$ python -q
>>> import numpy as np
>>> np.set_printoptions(suppress=True, linewidth=160)
>>> F = np.load("dump.npy")
>>> F.round(1) + 0
array([[-0.5, -0.8, -0.1,  0.2],
       [ 0.5,  0. , -0.3,  0.8],
       [ 0.7, -0.6, -0.2, -0.4],
       [-0.2,  0.2, -0.9, -0.2]])
>>> q = F.astype(float).copy()
>>> for j in range(4):
...     q[:, j] -= q[:, :j] @ (q[:, :j].T @ q[:, j])
...     q[:, j] /= np.linalg.norm(q[:, j])
... 
>>> np.round(q.T @ F, 1) + 0
array([[1., 0., 0., 0.],
       [0., 1., 0., 0.],
       [0., 0., 1., 0.],
       [0., 0., 0., 1.]])
>>> q.round(1) + 0
array([[-0.5, -0.8, -0.1,  0.2],
       [ 0.5,  0. , -0.3,  0.8],
       [ 0.7, -0.6, -0.2, -0.4],
       [-0.2,  0.2, -0.9, -0.2]])
>>> r0 = np.array([2, 1, 2, 0])
>>> other = q + np.outer(r0, np.eye(4)[3])
>>> np.linalg.matrix_rank(np.linalg.inv(other) - np.linalg.inv(q), tol=1e-8)
np.int64(1)
>>> r0 = np.array([0, 2, 2, 0])
>>> other = F + np.outer(r0, np.eye(4)[2])
>>> np.linalg.matrix_rank(other - F)
np.int64(1)
>>> np.round(np.linalg.det(other) / np.linalg.det(F), 1), np.round(1 + np.linalg.solve(F, r0)[2], 1)
(np.float64(0.1), np.float64(0.1))
>>> np.round(np.linalg.eigvals(F).sum().real, 1)
np.float64(-0.9)
>>> np.round(np.poly(F), 1) + 0
array([ 1. ,  0.9,  0. , -0.9, -1. ])
>>> q, vecs = np.linalg.qr(F[:, :2])[0], np.linalg.qr(F[:, 2:])[0]
>>> sig = np.linalg.svd(q.T @ vecs, compute_uv=False)
>>> np.round(np.linalg.norm(q @ q.T - vecs @ vecs.T, 2), 1)
np.float64(1.0)
>>> sig.round(1) + 0
array([0., 0.])
>>> np.round(np.degrees(np.arccos(sig.clip(0, 1))), 1)
array([90., 90.])
>>> X = np.array([[0.4, 2.8, -0.8],
...     [-0.4, 2.9, 0.8],
...     [1.3, -1.8, 2.0],
...     [0.9, -0.9, 2.7],
...     [-1.7, 0.8, 2.3],
...     [2.8, -0.9, -0.5],
...     [-1.0, 0.9, 2.7],
...     [1.1, 1.6, 2.3],
...     [-1.8, -1.7, -1.6],
...     [-2.9, -0.7, 0.6],
...     [-2.6, -0.7, 1.4],
...     [-2.7, 1.2, -0.4],
...     [2.3, 1.7, -0.9],
...     [1.2, -2.5, 1.1],
...     [-0.6, 2.9, 0.3]])
>>> X
array([[ 0.4,  2.8, -0.8],
       [-0.4,  2.9,  0.8],
       [ 1.3, -1.8,  2. ],
       [ 0.9, -0.9,  2.7],
       [-1.7,  0.8,  2.3],
       [ 2.8, -0.9, -0.5],
       [-1. ,  0.9,  2.7],
       [ 1.1,  1.6,  2.3],
       [-1.8, -1.7, -1.6],
       [-2.9, -0.7,  0.6],
       [-2.6, -0.7,  1.4],
       [-2.7,  1.2, -0.4],
       [ 2.3,  1.7, -0.9],
       [ 1.2, -2.5,  1.1],
       [-0.6,  2.9,  0.3]])
>>> other = np.c_[X[:, :1] @ np.array([[2]]), np.array([3, 1, 0, 2, 0, 1, 0, 2, 2, 1, 1, 3, 2, 3, 3])]
>>> other
array([[ 0.8,  3. ],
       [-0.8,  1. ],
       [ 2.6,  0. ],
       [ 1.8,  2. ],
       [-3.4,  0. ],
       [ 5.6,  1. ],
       [-2. ,  0. ],
       [ 2.2,  2. ],
       [-3.6,  2. ],
       [-5.8,  1. ],
       [-5.2,  1. ],
       [-5.4,  3. ],
       [ 4.6,  2. ],
       [ 2.4,  3. ],
       [-1.2,  3. ]])
>>> np.round(np.linalg.norm(other - X @ np.linalg.lstsq(X, other)[0], axis=0), 1) + 0
array([0., 7.])
>>> np.linalg.matrix_rank(np.c_[X, other])
np.int64(4)
>>> np.linalg.matrix_rank(other)
np.int64(2)
>>> np.round(np.linalg.norm(np.linalg.qr(X)[0].T @ other, axis=0) ** 2 / ((other ** 2).sum(axis=0) + 1e-12), 1)
array([1. , 0.1])
>>> data = np.load("a.npy")
>>> data
array([[-10,   0,  -6,   0],
       [-10, -10,  -6,  -6],
       [  2,   0,  -8,   0],
       [  2,   2,  -8,  -8]])
>>> gram = data.T @ data
>>> (data @ data.T).shape
(4, 4)
>>> np.trace(gram), (data ** 2).sum()
(np.int64(612), np.int64(612))
>>> np.linalg.matrix_rank(gram)
np.int64(4)
>>> np.allclose(gram, gram.T)
True
>>> np.diag(gram)
array([208, 104, 200, 100])
>>> round(float(np.linalg.eigvals(data).sum().real), 1)
-36.0
>>> np.kron(np.eye(2, dtype=int), data)
array([[-10,   0,  -6,   0,   0,   0,   0,   0],
       [-10, -10,  -6,  -6,   0,   0,   0,   0],
       [  2,   0,  -8,   0,   0,   0,   0,   0],
       [  2,   2,  -8,  -8,   0,   0,   0,   0],
       [  0,   0,   0,   0, -10,   0,  -6,   0],
       [  0,   0,   0,   0, -10, -10,  -6,  -6],
       [  0,   0,   0,   0,   2,   0,  -8,   0],
       [  0,   0,   0,   0,   2,   2,  -8,  -8]])
>>> np.einsum("ii->", data)
np.int64(-36)
>>> round(np.linalg.det(data.T), 1)
np.float64(8464.0)
>>> round(float(np.linalg.det(data[::-1])), 1)
8464.0
>>> vec = np.array([-3, -2, 0, -2])
>>> rhs = data @ vec
>>> rhs
array([30, 62, -6,  6])
>>> np.round(np.linalg.solve(data.T, data[3]), 1)
array([-0., -0., -0.,  1.])
>>> rng = np.random.default_rng(39713)
>>> lab = rng.permutation(4)
>>> other = data[:, lab] * rng.choice([-1, 1], 4)
>>> other
array([[  0,  10,   6,   0],
       [-10,  10,   6,   6],
       [  0,  -2,   8,   0],
       [  2,  -2,   8,   8]])
>>> left, _, vt = np.linalg.svd(data.T @ other)
>>> np.round(left @ vt, 1) + 0
array([[ 0., -1.,  0.,  0.],
       [ 1.,  0.,  0.,  0.],
       [ 0.,  0., -1.,  0.],
       [ 0.,  0.,  0., -1.]])
>>> q, R = np.linalg.qr(other)
>>> q.round(1) + 0
array([[ 0. , -1. , -0.1, -0.1],
       [ 1. ,  0. , -0.1,  0.1],
       [ 0. ,  0.2, -0.7, -0.7],
       [-0.2,  0. , -0.7,  0.7]])
>>> round(abs(R[0, 0]), 1), np.round(np.linalg.norm(other[:, 0]), 1)
(np.float64(10.2), np.float64(10.2))
>>> np.allclose(R.T @ R, other.T @ other)
True
>>> np.round(np.abs(np.diag(R)), 1)
array([10.2, 10.2, 12.8,  6.4])
>>> np.round(q.T @ q, 1) + 0
array([[1., 0., 0., 0.],
       [0., 1., 0., 0.],
       [0., 0., 1., 0.],
       [0., 0., 0., 1.]])
>>> R.round(1)
array([[-10.2,  10.2,   4.3,   4.3],
       [  0. , -10.2,  -4.3,   0. ],
       [  0. ,   0. , -12.8,  -6.4],
       [  0. ,   0. ,   0. ,   6.4]])
>>> q.shape, R.shape
((4, 4), (4, 4))
>>> np.round(q @ R, 1) + 0
array([[  0.,  10.,   6.,   0.],
       [-10.,  10.,   6.,   6.],
       [  0.,  -2.,   8.,   0.],
       [  2.,  -2.,   8.,   8.]])
>>> r0 = np.array([3, 4, -2])
>>> arr = -2 * np.eye(3) + np.outer(r0, r0)
>>> arr
array([[ 7., 12., -6.],
       [12., 14., -8.],
       [-6., -8.,  2.]])
>>> # symmetric, so the eigenvalues are real
>>> np.round(np.linalg.matrix_power(arr, 4), 1)
array([[ 164941.,  219900., -109950.],
       [ 219900.,  293216., -146600.],
       [-109950., -146600.,   73316.]])
>>> (arr - arr.T) / 2
array([[0., 0., 0.],
       [0., 0., 0.],
       [0., 0., 0.]])
>>> (arr + arr.T) / 2
array([[ 7., 12., -6.],
       [12., 14., -8.],
       [-6., -8.,  2.]])
>>> np.allclose(arr @ arr.T, arr.T @ arr)
True
>>> round(float(np.linalg.det(arr)), 1)
108.0
>>> np.linalg.determinant(arr)
Traceback (most recent call last):
  File "<python-input-71>", line 1, in <module>
    np.linalg.determinant(arr)
    ^^^^^^^^^^^^^^^^^^^^^
AttributeError: module 'numpy.linalg' has no attribute 'determinant'
>>> np.allclose(arr, arr.T)
True
>>> np.round(np.sort(np.abs(np.linalg.eigvals(arr))), 1)
array([ 2.,  2., 27.])
>>> arr @ arr
array([[ 229.,  300., -150.],
       [ 300.,  404., -200.],
       [-150., -200.,  104.]])
>>> ev, vecs = np.linalg.eig(arr)
>>> ev.round(1)
array([-2., 27., -2.])
>>> np.round(np.sort(np.linalg.eigvals(arr.T)), 1)
array([-2., -2., 27.])
>>> round(np.prod(ev), 1)
np.float64(108.0)
>>> np.round(np.sort(np.linalg.eigvals(arr @ arr)), 1)
array([  4.,   4., 729.])
>>> vec = np.array([3, 0, 2])
>>> np.linalg.norm(arr @ vec) <= np.linalg.norm(arr, 2) * np.linalg.norm(vec) + 1e-9
np.True_
>>> arr @ np.ones(3)
array([ 13.,  18., -12.])
>>> (arr * vec).sum(axis=1)
array([  9.,  20., -14.])
>>> M = np.array([[8, 4, 8],
...     [11, 9, 16],
...     [16, 9, 25],
...     [17, 18, 27],
...     [20, 18, 33],
...     [25, 18, 34],
...     [30, 21, 34],
...     [34, 24, 42],
...     [35, 24, 51],
...     [35, 24, 57],
...     [38, 27, 62],
...     [39, 30, 71],
...     [45, 38, 78],
...     [45, 45, 86],
...     [49, 45, 94],
...     [52, 49, 99],
...     [56, 58, 101]])
>>> dist = np.linalg.norm(M[:, None] - M[None], axis=-1)
>>> dist[1].round(6).argsort(kind="stable")[:4]
array([1, 0, 2, 3])
>>> dist.shape
(17, 17)
>>> (dist + 1e9 * np.eye(17)).round(6).argmin(axis=1)
array([ 1,  0,  3,  4,  5,  4,  5,  8,  9,  8,  9, 10, 13, 14, 15, 14, 15])
>>> np.unravel_index(dist.round(6).argmax(), dist.shape)
(np.int64(0), np.int64(16))
>>> dist.mean(axis=1).argmax()
np.int64(16)
>>> dist[:5, :5].round(1)
array([[ 0. ,  9.9, 19.4, 25.3, 31.1],
       [ 9.9,  0. , 10.3, 15.4, 21.2],
       [19.4, 10.3,  0. ,  9.3, 12.7],
       [25.3, 15.4,  9.3,  0. ,  6.7],
       [31.1, 21.2, 12.7,  6.7,  0. ]])
>>> dist[1].round(1)
array([  9.9,   0. ,  10.3,  15.4,  21.2,  24.5,  28.8,  37.8,  45. ,  49.8,  56.3,  65.2,  76.4,  85.7,  93.9, 100.8, 107.9])
>>> lab = M[:, 0] > np.median(M[:, 0])
>>> r0 = M[lab].mean(axis=0) - M[~lab].mean(axis=0)
>>> ((M - M.mean(axis=0)) @ r0 > 0).astype(int)
array([0, 0, 0, 0, 0, 0, 0, 0, 0, 1, 1, 1, 1, 1, 1, 1, 1])
>>> lab.astype(int)
array([0, 0, 0, 0, 0, 0, 0, 0, 0, 0, 1, 1, 1, 1, 1, 1, 1])
>>> round((((M - M.mean(axis=0)) @ r0 > 0) == lab).mean(), 1)
np.float64(0.9)
>>> P = M @ np.linalg.solve(M.T @ M, M.T)
>>> np.round(np.diag(P), 1) + 0
array([0. , 0. , 0.1, 0.1, 0. , 0.1, 0.3, 0.3, 0.2, 0.2, 0.2, 0.2, 0.1, 0.2, 0.2, 0.2, 0.5])
>>> np.allclose(P @ P, P)
True
>>> np.round(P @ M[:, 2], 1)
array([  8.,  16.,  25.,  27.,  33.,  34.,  34.,  42.,  51.,  57.,  62.,  71.,  78.,  86.,  94.,  99., 101.])
>>> round(float(np.trace(P)), 1)
3.0
>>> Xc = (M - M.mean(axis=0)) / M.std(axis=0)
>>> np.argwhere(np.abs(Xc) > 2)
array([[16,  1]])
>>> c = np.linalg.lstsq(np.delete(Xc, 2, axis=1), Xc[:, 2])[0]
>>> round(float(1 - np.var(Xc[:, 2] - np.delete(Xc, 2, axis=1) @ c)), 1)
1.0
>>> c.round(1)
array([0.5, 0.5])
>>> Xc = M - M.mean(axis=0)
>>> vecs = np.linalg.svd(Xc)[2][:1]
>>> other = Xc - Xc @ vecs.T @ vecs
>>> np.round(other.std(axis=0), 1)
array([2.7, 2.8, 1.7])
>>> round(float(np.linalg.norm(other) / np.linalg.norm(Xc)), 1)
0.1
>>> np.round((Xc @ vecs.T).std(axis=0), 1)
array([35.2])
>>> np.linalg.norm(other, axis=1).round(6).argmax()
np.int64(6)
>>> np.round(np.cov(Xc @ vecs.T, rowvar=False), 1)
np.float64(1319.8)
>>> feats = np.triu(rng.random((4, 4)) < 0.6, 1).astype(int)
>>> feats = feats + feats.T
>>> feats
array([[0, 1, 1, 1],
       [1, 0, 1, 0],
       [1, 1, 0, 0],
       [1, 0, 0, 0]])
>>> # equal to its transpose
>>> ev, vecs = np.linalg.eigh(feats)
>>> np.round(vecs.T @ vecs, 1) + 0
array([[1., 0., 0., 0.],
       [0., 1., 0., 0.],
       [0., 0., 1., 0.],
       [0., 0., 0., 1.]])
>>> np.round(vecs @ np.diag(ev) @ vecs.T, 1) + 0
array([[0., 1., 1., 1.],
       [1., 0., 1., 0.],
       [1., 1., 0., 0.],
       [1., 0., 0., 0.]])
>>> np.round(np.linalg.svd(feats, compute_uv=False), 1)
array([2.2, 1.5, 1. , 0.3])
>>> np.round(vecs.T @ feats @ vecs, 1) + 0
array([[-1.5,  0. ,  0. ,  0. ],
       [ 0. , -1. ,  0. ,  0. ],
       [ 0. ,  0. ,  0.3,  0. ],
       [ 0. ,  0. ,  0. ,  2.2]])
>>> np.round(np.linalg.eigvalsh(feats + 5 * np.eye(4)), 1)
array([3.5, 4. , 5.3, 7.2])
>>> np.all(np.linalg.eigvalsh(feats) > 0)
np.False_
>>> [round(float(np.linalg.det(feats[:i, :i])), 2) + 0 for i in range(1, 5)]
[0.0, -1.0, 2.0, 1.0]
>>> round(float(np.linalg.eigvalsh(feats).min()), 1)
-1.5
>>> feats.sum(axis=0)
array([3, 2, 2, 1])
>>> np.argwhere(np.triu(feats))
array([[0, 1],
       [0, 2],
       [0, 3],
       [1, 2]])
>>> low = np.diag(feats.sum(axis=1)) - feats
>>> low
array([[ 3, -1, -1, -1],
       [-1,  2, -1,  0],
       [-1, -1,  2,  0],
       [-1,  0,  0,  1]])
>>> round(np.linalg.det(low[1:, 1:]))
3
>>> np.round(np.linalg.eigvalsh(low), 1) + 0
array([0., 1., 3., 4.])
>>> (np.linalg.eigvalsh(low) < 1e-8).sum()
np.int64(1)
>>> other = np.array([[-4, -4], [-3, -2], [2, 0], [4, 4]])
>>> np.einsum("ik,kj->ji", feats, other)
array([[ 3, -2, -7, -4],
       [ 2, -4, -6, -4]])
>>> np.linalg.matrix_rank(np.vstack([feats, other.T]))
np.int64(4)
>>> other.T @ feats.T
array([[ 3, -2, -7, -4],
       [ 2, -4, -6, -4]])
>>> np.einsum("ij,ij->i", feats, feats)
array([3, 2, 2, 1])
>>> feats @ other
array([[ 3,  2],
       [-2, -4],
       [-7, -6],
       [-4, -4]])
>>> lab = rng.permutation(4)
>>> lab
array([1, 0, 3, 2])
>>> other = feats[lab][:, lab]
>>> other
array([[0, 1, 0, 1],
       [1, 0, 1, 1],
       [0, 1, 0, 0],
       [1, 1, 0, 0]])
>>> np.diag(other)
array([0, 0, 0, 0])
>>> K = np.load("sample8.npy")
>>> K
array([[ 4.4, -6.9,  5.6, -0.7],
       [-0.2,  2.7,  4.8,  7.1],
       [ 7.1,  0.5, -3.6,  2. ]])
>>> K.shape
(3, 4)
>>> np.unravel_index(np.abs(K).argmax(), K.shape)
(np.int64(1), np.int64(3))
>>> np.round(K.sum(axis=1), 1)
array([ 2.4, 14.4,  6. ])
>>> np.round(K - K[0], 1)
array([[ 0. ,  0. ,  0. ,  0. ],
       [-4.6,  9.6, -0.8,  7.8],
       [ 2.7,  7.4, -9.2,  2.7]])
>>> np.linalg.rank(K)
Traceback (most recent call last):
  File "<python-input-153>", line 1, in <module>
    np.linalg.rank(K)
    ^^^^^^^^^^^^^^
AttributeError: module 'numpy.linalg' has no attribute 'rank'
